% python3 -q
>>> import numpy as np
>>> np.set_printoptions(precision=4, suppress=True, linewidth=140)
>>> feats = np.loadtxt("data.csv", delimiter=",")
>>> feats
array([[13.,  8.,  9., 13., 11.,  2., 11., 11.,  1.,  5.,  7.],
       [22., 10., 20., 14., 19., 11., 13., 21., 16., 24., 23.],
       [12.,  8., 17.,  9.,  7.,  2.,  7.,  6., 10., 12.,  7.],
       [38., 22., 35., 19., 25., 21., 31., 30., 28., 26., 26.],
       [23., 15., 22., 22., 15., 10.,  7., 21., 19., 21., 20.],
       [ 1.,  5.,  2.,  8.,  8.,  8.,  3.,  5.,  5.,  2.,  0.],
       [ 8., 14., 11.,  9., 10., 16.,  9., 10.,  8.,  7.,  9.],
       [14., 17., 15., 15., 15., 18., 12., 15.,  8., 10., 12.],
       [22., 20., 15., 10.,  3., 16., 21., 17., 13.,  9., 16.],
       [ 8.,  9.,  4.,  7.,  1.,  1.,  9.,  5.,  9.,  3.,  6.],
       [19., 17., 26., 10.,  9., 10., 13., 11., 13., 17., 16.]])
>>> # rank 10
>>> np.linalg.lstsq(feats[:-1].T, feats[-1])[2]
np.int32(10)
>>> np.round(feats @ np.linalg.pinv(feats) @ feats, 4) + 0
array([[13.,  8.,  9., 13., 11.,  2., 11., 11.,  1.,  5.,  7.],
       [22., 10., 20., 14., 19., 11., 13., 21., 16., 24., 23.],
       [12.,  8., 17.,  9.,  7.,  2.,  7.,  6., 10., 12.,  7.],
       [38., 22., 35., 19., 25., 21., 31., 30., 28., 26., 26.],
       [23., 15., 22., 22., 15., 10.,  7., 21., 19., 21., 20.],
       [ 1.,  5.,  2.,  8.,  8.,  8.,  3.,  5.,  5.,  2.,  0.],
       [ 8., 14., 11.,  9., 10., 16.,  9., 10.,  8.,  7.,  9.],
       [14., 17., 15., 15., 15., 18., 12., 15.,  8., 10., 12.],
       [22., 20., 15., 10.,  3., 16., 21., 17., 13.,  9., 16.],
       [ 8.,  9.,  4.,  7.,  1.,  1.,  9.,  5.,  9.,  3.,  6.],
       [19., 17., 26., 10.,  9., 10., 13., 11., 13., 17., 16.]])
>>> np.unique(feats.round(6), axis=0).shape
(11, 11)
>>> rng = np.random.default_rng(35)
>>> labels = rng.permutation(11)
>>> labels
array([ 7,  9,  1,  4,  3, 10,  6,  2,  5,  0,  8])
>>> Y = feats[labels][:, labels]
>>> print(np.diag(Y))
[15.  3. 10. 15. 19. 16.  9. 17.  8. 13. 13.]
>>> np.allclose(Y, feats)
False
>>> Y
array([[15., 10., 17., 15., 15., 12., 12., 15., 18., 14.,  8.],
       [ 5.,  3.,  9.,  1.,  7.,  6.,  9.,  4.,  1.,  8.,  9.],
       [21., 24., 10., 19., 14., 23., 13., 20., 11., 22., 16.],
       [21., 21., 15., 15., 22., 20.,  7., 22., 10., 23., 19.],
       [30., 26., 22., 25., 19., 26., 31., 35., 21., 38., 28.],
       [11., 17., 17.,  9., 10., 16., 13., 26., 10., 19., 13.],
       [10.,  7., 14., 10.,  9.,  9.,  9., 11., 16.,  8.,  8.],
       [ 6., 12.,  8.,  7.,  9.,  7.,  7., 17.,  2., 12., 10.],
       [ 5.,  2.,  5.,  8.,  8.,  0.,  3.,  2.,  8.,  1.,  5.],
       [11.,  5.,  8., 11., 13.,  7., 11.,  9.,  2., 13.,  1.],
       [17.,  9., 20.,  3., 10., 16., 21., 15., 16., 22., 13.]])
>>> np.round(np.sort(np.abs(np.linalg.eigvals(Y))), 4) + 0
array([  0.    ,   0.7281,   3.334 ,   3.334 ,   3.4834,   7.8275,  11.4016,  13.8257,  13.8257,  14.4777, 141.5256])
>>> Uu, sigma, VT = np.linalg.svd(feats)
>>> sigma.round(4) + 0
array([160.4833,  23.5153,  19.4641,  13.9862,  12.8451,  11.5292,   8.9764,   4.718 ,   1.9167,   0.5005,   0.    ])
>>> np.argmax(sigma[:-1] / (sigma[1:] + 1e-6)) + 1
np.int64(10)
>>> Y = Uu[:, :10] @ np.diag(sigma[:10]) @ VT[:10]
>>> np.round(np.linalg.norm(feats - Y, 2), 4), np.round(sigma[10], 4)
(np.float64(0.0), np.float64(0.0))
>>> round(np.linalg.norm(feats - Y) / np.linalg.norm(feats), 4)
np.float64(0.0)
>>> print(np.linalg.matrix_rank(feats, rtol=0.05))
7
>>> np.linalg.matrix_rank(Y)
np.int64(10)
>>> Y.round(4) + 0
array([[13.,  8.,  9., 13., 11.,  2., 11., 11.,  1.,  5.,  7.],
       [22., 10., 20., 14., 19., 11., 13., 21., 16., 24., 23.],
       [12.,  8., 17.,  9.,  7.,  2.,  7.,  6., 10., 12.,  7.],
       [38., 22., 35., 19., 25., 21., 31., 30., 28., 26., 26.],
       [23., 15., 22., 22., 15., 10.,  7., 21., 19., 21., 20.],
       [ 1.,  5.,  2.,  8.,  8.,  8.,  3.,  5.,  5.,  2.,  0.],
       [ 8., 14., 11.,  9., 10., 16.,  9., 10.,  8.,  7.,  9.],
       [14., 17., 15., 15., 15., 18., 12., 15.,  8., 10., 12.],
       [22., 20., 15., 10.,  3., 16., 21., 17., 13.,  9., 16.],
       [ 8.,  9.,  4.,  7.,  1.,  1.,  9.,  5.,  9.,  3.,  6.],
       [19., 17., 26., 10.,  9., 10., 13., 11., 13., 17., 16.]])
